>>> import numpy as np
>>> np.set_printoptions(precision=2, suppress=True, linewidth=100, legacy="1.25")
>>> cent = np.sign(np.array([[2, -3, 1], [1, -1, 0], [2, 3, 1]]))
>>> out = (np.tril(cent, -1) + np.eye(3)) @ (np.triu(cent, 1) + np.eye(3))
>>> ev = np.array([2, -2, 0])
>>> A = np.rint(out * ev @ np.linalg.inv(out)) + 0
>>> print(A)
[[-2.  6. -2.]
 [ 0.  4. -2.]
 [ 0.  4. -2.]]
>>> rk = np.linalg.matrix_rank(A)
>>> print(rk)
2
>>> ns = np.linalg.svd(A)[2][rk:].T
>>> print([int(np.linalg.matrix_rank(np.delete(A, i, axis=0))) for i in range(3)])
[1, 2, 2]
>>> print(ns[:, 0] / ns[np.abs(ns[:, 0]).round(6).argmax(), 0])
[0.5 0.5 1. ]
>>> print(np.round(A @ ns, 2) + 0)
[[0.]
 [0.]
 [0.]]
>>> print(np.linalg.matrix_rank(A.T @ A), np.linalg.matrix_rank(A @ A.T))
2 2
>>> out = A / np.linalg.norm(A, axis=1, keepdims=True)
>>> cov = out @ out.T
>>> print(np.round(np.degrees(np.arccos(np.clip(cov[0, 2], -1, 1))), 2))
19.29
>>> print((np.abs(cov) > 0.9).astype(int))
[[1 1 1]
 [1 1 1]
 [1 1 1]]
>>> print((cov - 2 * np.eye(3)).round(6).argmax(axis=1))
[1 2 1]
>>> cov = A.T @ A
>>> print(np.round(np.linalg.eigvalsh(cov)[::-1], 2) + 0)
[81.65  2.35  0.  ]
>>> print(np.allclose(cov, cov.T))
True
>>> print(np.round(np.linalg.svd(A, compute_uv=False) ** 2, 2) + 0)
[81.65  2.35  0.  ]
>>> print((A @ A.T).shape)
(3, 3)
>>> print(cov)
[[  4. -12.   4.]
 [-12.  68. -28.]
 [  4. -28.  12.]]
>>> print(round(np.linalg.det(cov), 2))
0.0
>>> print(cov @ cov)
[[  176.  -976.   400.]
 [ -976.  5552. -2288.]
 [  400. -2288.   944.]]
>>> print(np.allclose(cov @ cov.T, cov.T @ cov))
True
>>> cov.inv()
Traceback (most recent call last):
  File "<python-input-28>", line 1, in <module>
    cov.inv()
    ^^^^^^^
AttributeError: 'numpy.ndarray' object has no attribute 'inv'
>>> print(np.trace(cov))
84.0
>>> print(round(float(np.abs(np.linalg.eigvals(cov)).max()), 2))
81.65
>>> X = np.loadtxt("block0.csv", delimiter=",")
>>> print(X)
[[-2.  0.  0.]
 [ 0. 23.  0.]
 [ 0.  0. -2.]]
>>> print(np.sort(np.abs(np.linalg.eigvals(X))))
[ 2.  2. 23.]
>>> np.linalg.determinant(X)
Traceback (most recent call last):
  File "<python-input-34>", line 1, in <module>
    np.linalg.determinant(X)
    ^^^^^^^^^^^^^^^^^^^^^
AttributeError: module 'numpy.linalg' has no attribute 'determinant'
>>> print(round(float(np.linalg.det(X)), 2))
92.0
>>> print(np.linalg.matrix_power(X, 4))
[[    16.      0.      0.]
 [     0. 279841.      0.]
 [     0.      0.     16.]]
>>> print(np.allclose(X @ X.T, X.T @ X))
True
>>> print(np.allclose(X, X.T))
True
>>> print(np.trace(X))
19.0
>>> X.inv()
Traceback (most recent call last):
  File "<python-input-40>", line 1, in <module>
    X.inv()
    ^^^^^
AttributeError: 'numpy.ndarray' object has no attribute 'inv'
>>> M = np.load("arr.npy")
>>> print(M)
[[ 1.19  3.04 -3.28]
 [-0.4  -1.08  1.14]
 [ 0.38  1.03 -1.18]
 [ 1.23  2.98 -3.25]
 [-1.2  -2.98  3.3 ]
 [-0.8  -1.93  2.15]
 [-1.27 -3.    3.27]
 [-0.83 -1.98  2.22]
 [ 0.88  2.   -2.13]
 [-0.91 -1.98  2.16]]
>>> U, sigma, VT = np.linalg.svd(M)
>>> print(sigma)
[11.28  0.15  0.08]
>>> out = U[:, :1] @ np.diag(sigma[:1]) @ VT[:1]
>>> print(np.linalg.matrix_rank(out))
1
>>> print(round(np.linalg.norm(M - out, 2), 2), np.round(sigma[1], 2))
0.15 0.15
>>> print(round(float(np.linalg.norm(M - out) / np.linalg.norm(M)), 2))
0.02
>>> cov = np.cov(M, rowvar=False)
>>> print(cov.shape)
(3, 3)
>>> print(np.median(M, axis=0))
[-0.6  -1.5   1.65]
>>> print(cov)
[[ 0.99  2.4  -2.62]
 [ 2.4   5.81 -6.35]
 [-2.62 -6.35  6.93]]
>>> proj = M @ np.linalg.solve(M.T @ M, M.T)
>>> print(proj @ M[:, 1])
[ 3.04 -1.08  1.03  2.98 -2.98 -1.93 -3.   -1.98  2.   -1.98]
>>> print(np.diag(proj))
[0.53 0.25 0.27 0.17 0.3  0.17 0.21 0.27 0.37 0.45]
>>> feats = np.load("test5.npy")
>>> print(feats)
[[3 4 6]
 [4 5 7]
 [4 5 7]]
>>> r0 = np.array([5, 4, 1])
>>> print(np.correlate(feats[0], feats[1], "full"))
[21 43 74 46 24]
>>> print(np.array([np.convolve(row, r0, "same") for row in feats]))
[[32 49 28]
 [41 59 33]
 [41 59 33]]
>>> print(np.polyval(r0, feats[0]))
[ 58  97 205]
>>> blk = np.stack([feats, 2 * feats, feats[::-1]])
>>> print((blk @ feats.T).shape)
(3, 3, 3)
>>> print(np.linalg.det(blk))
[0. 0. 0.]
>>> F = np.load("sample10.npy")
>>> print(F)
[[-0.3  0.4  0.1 -0.5]
 [-0.7 -0.3 -0.6  0.1]]
>>> def softmax(z):
...     e = np.exp(z - z.max(axis=-1, keepdims=True))
...     return e / e.sum(axis=-1, keepdims=True)
... 
>>> print(softmax(F[1] + 5))
[0.17 0.26 0.19 0.38]
>>> print(softmax(F[1]))
[0.17 0.26 0.19 0.38]
>>> S = F @ F.T / np.sqrt(4)
>>> print(softmax(S).round(6).argmax(axis=1))
[0 1]
>>> print(softmax(S + np.triu(np.full(S.shape, -np.inf), 1)))
[[1.   0.  ]
 [0.38 0.62]]
>>> cov = F.T @ F
>>> print(np.linalg.svd(F, compute_uv=False) ** 2)
[0.95 0.51]
>>> print((F @ F.T).shape)
(2, 2)
>>> m1 = np.load("out11.npy")
>>> print(m1)
[[3 0 3 0 3 0]
 [1 5 1 5 1 5]
 [5 2 5 2 5 2]
 [3 0 3 0 3 0]
 [1 5 1 5 1 5]
 [5 2 5 2 5 2]]
>>> print(round(float(np.linalg.norm(m1, 2) / np.linalg.norm(m1)), 2))
0.86
>>> out = np.array([[0]])
>>> cent = np.array([[-2, -2, 0], [-2, 2, 2], [-1, -2, -2]])
>>> W0 = np.block([[out, np.array([[3, 0, 2]])], [np.zeros((3, 1)), cent]])
>>> print(W0)
[[ 0.  3.  0.  2.]
 [ 0. -2. -2.  0.]
 [ 0. -2.  2.  2.]
 [ 0. -1. -2. -2.]]
>>> blk = np.stack([W0, 2 * W0, W0[::-1]])
>>> print(np.linalg.norm(blk, axis=(1, 2)))
[ 6.48 12.96  6.48]
>>> print(np.linalg.matrix_rank(blk.reshape(3, -1)))
2
>>> print(np.einsum("bij,cij->bc", blk, blk))
[[ 42.  84. -14.]
 [ 84. 168. -28.]
 [-14. -28.  42.]]
>>> arr = np.array([[-2, -1, 0, 1], [2, 3, 4, 5], [6, 7, 8, 9]])
>>> print(arr)
[[-2 -1  0  1]
 [ 2  3  4  5]
 [ 6  7  8  9]]
>>> rng = np.random.default_rng(843)
>>> out = arr + rng.integers(-2, 3, (3, 2)) @ rng.integers(-2, 3, (2, 4))
>>> print(out)
[[-2 -5 -4  3]
 [ 5  1  5  0]
 [10  3  8  3]]
>>> print(np.abs(out - arr).sum(axis=1))
[10 11 14]
>>> print(np.round(np.linalg.svd(out - arr, compute_uv=False), 2) + 0)
[10.27  6.12  0.  ]
>>> print(out - arr)
[[ 0 -4 -4  2]
 [ 3 -2  1 -5]
 [ 4 -4  0 -6]]
>>> U, sigma, VT = np.linalg.svd(out, full_matrices=False)
>>> print(np.abs(VT[0]))
[0.71 0.29 0.64 0.1 ]
>>> print(np.cumsum(sigma ** 2) / np.sum(sigma ** 2))
[0.88 0.99 1.  ]
>>> print(U.shape, sigma.shape, VT.shape)
(3, 3) (3,) (3, 4)
>>> print(np.round(U.T @ U, 2) + 0)
[[1. 0. 0.]
 [0. 1. 0.]
 [0. 0. 1.]]
>>> print(np.abs(U[:, 0]).round(6).argmax())
2
>>> print(sigma)
[15.91  5.63  1.47]
>>> U, sigma, VT = np.linalg.svd(arr)
>>> print(sigma.round(2) + 0)
[16.83  2.6   0.  ]
>>> print(np.argmax(sigma[:-1] / (sigma[1:] + 1e-6)) + 1)
2
>>> out = U[:, :2] @ np.diag(sigma[:2]) @ VT[:2]
>>> print(round(np.linalg.norm(arr - out, 2), 2), np.round(sigma[2], 2))
0.0 0.0
>>> print(round(np.abs(arr - out).max(), 2))
0.0
>>> print(np.linalg.matrix_rank(out))
2
>>> print(np.linalg.lstsq(arr[:-1].T, arr[-1])[2])
2
>>> print(np.round(arr @ np.linalg.pinv(arr) @ arr, 2) + 0)
[[-2. -1.  0.  1.]
 [ 2.  3.  4.  5.]
 [ 6.  7.  8.  9.]]
>>> print(np.abs(np.diag(np.linalg.qr(arr)[1])) > 1e-9)
[ True  True False]
